$ ipython --no-banner

In [1]: import numpy as np

In [2]: np.set_printoptions(suppress=True, linewidth=100)

In [3]: tidy = lambda a: np.round(a, 3) + 0

In [4]: E = np.loadtxt("layer9.csv", delimiter=",")

In [5]: E
Out[5]: 
array([[-4.,  0., -4.,  2., -4.],
       [ 0.,  0.,  0.,  0.,  0.],
       [ 0.,  2.,  2.,  4.,  0.],
       [-4.,  0.,  0.,  0.,  0.]])

In [6]: left, sv, VT = np.linalg.svd(E)

In [7]: evecs = VT[:(sv > 1e-8).sum()]

In [8]: rng = np.random.default_rng(18)

In [9]: x0 = E[3] + -2 * E[2] + rng.integers(2) * np.eye(5)[3]

In [10]: x0
Out[10]: array([-4., -4., -4., -7.,  0.])

In [11]: np.linalg.matrix_rank(np.vstack([E, x0]))
Out[11]: np.int64(4)

In [12]: tidy(np.linalg.norm(x0 - evecs.T @ evecs @ x0))
Out[12]: np.float64(0.471)

In [13]: tidy(np.diag(evecs.T @ evecs))
Out[13]: array([1.   , 0.167, 0.611, 0.778, 0.444])

In [14]: rk = np.linalg.matrix_rank(E)

In [15]: rk
Out[15]: np.int64(3)

In [16]: ns = np.linalg.svd(E)[2][rk:].T

In [17]: ns.shape
Out[17]: (5, 2)

In [18]: gram = E.T @ E

In [19]: np.linalg.matrix_rank(gram)
Out[19]: np.int64(3)

In [20]: np.diag(gram)
Out[20]: array([32.,  4., 20., 20., 16.])

In [21]: gram
Out[21]: 
array([[32.,  0., 16., -8., 16.],
       [ 0.,  4.,  4.,  8.,  0.],
       [16.,  4., 20.,  0., 16.],
       [-8.,  8.,  0., 20., -8.],
       [16.,  0., 16., -8., 16.]])

In [22]: np.argsort(-np.linalg.norm(E, axis=0).round(6), kind="stable")[:3]
Out[22]: array([0, 2, 3])

In [23]: np.linalg.matrix_rank(E, rtol=0.1)
Out[23]: np.int64(3)

In [24]: Y = E + rng.integers(-2, 3, (4, 3)) @ rng.integers(-2, 3, (3, 5))

In [25]: Y
Out[25]: 
array([[-3.,  2., -4.,  3., -3.],
       [ 2.,  3., -4.,  2., -3.],
       [-2., -2., 10.,  2.,  6.],
       [-3.,  1.,  0.,  1.,  0.]])

In [26]: np.abs(Y - E).sum(axis=1)
Out[26]: array([ 5., 14., 22.,  3.])

In [27]: data = np.load("x.npy")

In [28]: data
Out[28]: 
array([[-2.,  1.,  0.],
       [ 0., -2.,  1.],
       [ 0.,  0., -2.]])

In [29]: vals, evecs = np.linalg.eig(data)

In [30]: tidy(np.sort(np.linalg.eigvals(data.T)))
Out[30]: array([-2., -2., -2.])

In [31]: data @ evecs[:, 0] - vals[0] * evecs[:, 0]
Out[31]: array([0., 0., 0.])

In [32]: J = np.array([[-3, 4, 3, 0, 1],
    ...:     [0, -1, -3, -3, 5],
    ...:     [0, 0, -3, 0, 3],
    ...:     [0, 0, 0, 2, -5],
    ...:     [0, 0, 0, 0, -1]])

In [33]: left, sv, VT = np.linalg.svd(J)

In [34]: np.argmax(sv[:-1] / (sv[1:] + 1e-6)) + 1
Out[34]: np.int64(4)

In [35]: Y = left[:, :4] @ np.diag(sv[:4]) @ VT[:4]

In [36]: np.linalg.matrix_rank(J, rtol=0.05)
Out[36]: np.int64(4)

In [37]: vals, evecs = np.linalg.eig(J)

In [38]: np.prod(vals)
Out[38]: np.float64(18.0)

In [39]: tidy(np.linalg.eigvals(J).sum().real)
Out[39]: np.float64(-6.0)

In [40]: np.einsum("ij,ji->", J, J)
Out[40]: np.int64(24)

In [41]: np.poly(J)
Out[41]: array([  1.,   6.,   6., -20., -39., -18.])

In [42]: tidy(np.linalg.det(J[::-1]))
Out[42]: np.float64(18.0)

In [43]: tidy(np.linalg.det(2 * J)), tidy(np.linalg.det(J))
Out[43]: (np.float64(576.0), np.float64(18.0))

In [44]: K = np.loadtxt("data.csv", delimiter=",")

In [45]: tidy(K)
Out[45]: 
array([[-0.885,  0.334, -0.177,  0.273],
       [ 0.246, -0.211, -0.197,  0.925],
       [ 0.393,  0.835, -0.386,  0.004],
       [ 0.049,  0.384,  0.884,  0.263]])

In [46]: u, g = K[1], K[2]

In [47]: tidy(u @ u)
Out[47]: np.float64(1.0)

In [48]: pr = (u @ g) / (u @ u) * u

In [49]: np.linalg.matrix_rank(np.outer(u, g))
Out[49]: np.int64(1)

In [50]: (g - pr) @ u
Out[50]: np.float64(0.0)

In [51]: Y = np.array([[-1, -2], [-2, 0], [-1, -1], [-2, 1]])

In [52]: np.linalg.matrix_rank(K @ Y)
Out[52]: np.int64(2)

In [53]: tidy(K @ Y)
Out[53]: 
array([[-0.152,  2.22 ],
       [-1.477,  0.631],
       [-1.684, -0.397],
       [-2.227, -0.719]])

In [54]: tidy(np.einsum("ij->j", K))
Out[54]: array([-0.197,  1.341,  0.124,  1.465])

In [55]: tidy(np.einsum("ik,kj->ji", K, Y))
Out[55]: 
array([[-0.152, -1.477, -1.684, -2.227],
       [ 2.22 ,  0.631, -0.397, -0.719]])

In [56]: np.vstack([K, Y.T]).shape
Out[56]: (6, 4)

In [57]: M = np.array([[1, 2], [2, 2], [2, 2]])

In [58]: x0 = np.array([2, 1])

In [59]: a = np.maximum(M @ x0, 0)

In [60]: np.flatnonzero(a > 1e-9)
Out[60]: array([0, 1, 2])

In [61]: tidy(np.linalg.norm(M))
Out[61]: np.float64(4.583)

In [62]: np.linalg.rank(M)
AttributeError: module 'numpy.linalg' has no attribute 'rank'


In [63]: M - M[0]
Out[63]: 
array([[0, 0],
       [1, 0],
       [1, 0]])

In [64]: np.abs(M).max()
Out[64]: np.int64(2)

In [65]: M.shape
Out[65]: (3, 2)

In [66]: np.diff(M, axis=0)
Out[66]: 
array([[1, 0],
       [0, 0]])

In [67]: np.linalg.matrix_rank(M)
Out[67]: np.int64(2)

In [68]: np.zeros(3, 2)
TypeError: Cannot interpret '2' as a data type


In [69]: A = np.loadtxt("run4.csv", delimiter=",")

In [70]: A
Out[70]: 
array([[ -1.962, -11.104,  -3.212,   3.763,   1.541],
       [ -1.414, -12.576,  -2.253,   1.893,   0.515],
       [ -0.879, -13.62 ,  -3.863,   0.907,   0.954],
       [ -0.873, -12.219,  -3.047,   1.444,   3.459],
       [ -2.818, -13.929,  -3.921,   0.161,   2.263],
       [ -6.145,  -8.201,  -2.845,   4.44 ,   2.513],
       [ -5.233,  -7.755,  -3.282,   4.693,   0.604],
       [ -6.078,  -9.731,  -4.218,   4.031,   0.433],
       [  4.043,  -1.33 ,  -3.903,  -0.967,  -4.577],
       [ -1.509, -12.287,  -1.62 ,   2.535,   2.783],
       [ -3.515,  -7.045,  -3.864,   3.876,   1.511],
       [ -0.838, -12.754,  -3.233,   2.828,   2.242],
       [ -4.117,  -7.965,  -3.985,   2.344,   1.653],
       [ -2.624, -14.509,  -2.979,   1.178,   1.142],
       [ -5.925,  -8.713,  -2.013,   2.412,   1.41 ],
       [  5.357,   0.242,   0.275,  -0.124,  -4.778],
       [ -4.704,  -7.343,  -4.33 ,   2.796,   0.569],
       [  4.167,   0.596,  -0.219,  -1.237,  -4.11 ],
       [ -2.092, -10.959,  -1.531,   2.363,   3.136],
       [  4.13 ,   0.294,  -2.093,   0.616,  -3.574],
       [ -0.272, -11.674,  -3.618,   1.937,   2.682],
       [ -0.902, -10.951,  -5.18 ,   1.672,   2.876],
       [  4.286,  -0.867,  -2.308,   1.784,  -3.135],
       [  1.111, -12.694,  -3.698,   1.908,   2.906],
       [  5.253,  -0.536,  -2.436,   1.664,  -4.821],
       [ -4.225,  -7.569,  -4.349,   5.059,   2.74 ],
       [ -3.959,  -8.181,  -3.468,   3.722,   0.79 ],
       [  4.728,   0.315,  -3.839,  -0.485,  -6.341],
       [ -5.107,  -7.729,  -3.892,   2.414,   1.751]])

In [71]: proj = A @ np.linalg.solve(A.T @ A, A.T)

In [72]: tidy(proj @ A[:, 1])
Out[72]: 
array([-11.104, -12.576, -13.62 , -12.219, -13.929,  -8.201,  -7.755,  -9.731,  -1.33 , -12.287,
        -7.045, -12.754,  -7.965, -14.509,  -8.713,   0.242,  -7.343,   0.596, -10.959,   0.294,
       -11.674, -10.951,  -0.867, -12.694,  -0.536,  -7.569,  -8.181,   0.315,  -7.729])

In [73]: np.allclose(proj @ proj, proj)
Out[73]: True

In [74]: tidy(np.linalg.eigvalsh(proj))
Out[74]: 
array([0., 0., 0., 0., 0., 0., 0., 0., 0., 0., 0., 0., 0., 0., 0., 0., 0., 0., 0., 0., 0., 0., 0.,
       0., 1., 1., 1., 1., 1.])

In [75]: Xs = A - A.mean(axis=0)

In [76]: evecs = np.linalg.svd(Xs)[2][:1]

In [77]: Y = Xs - Xs @ evecs.T @ evecs

In [78]: tidy(Y.std(axis=0))
Out[78]: array([2.027, 1.549, 1.082, 1.299, 0.889])

In [79]: Xs = (A - A.mean(axis=0)) / A.std(axis=0)

In [80]: tidy(Xs.std(axis=0))
Out[80]: array([1., 1., 1., 1., 1.])

In [81]: c = np.linalg.lstsq(np.delete(Xs, 0, axis=1), Xs[:, 0])[0]

In [82]: tidy(c)
Out[82]: array([ 0.104,  0.1  , -0.462, -0.353])

In [83]: tidy(1 - np.var(Xs[:, 0] - np.delete(Xs, 0, axis=1) @ c))
Out[83]: np.float64(0.724)

In [84]: np.abs(c).argmax()
Out[84]: np.int64(2)
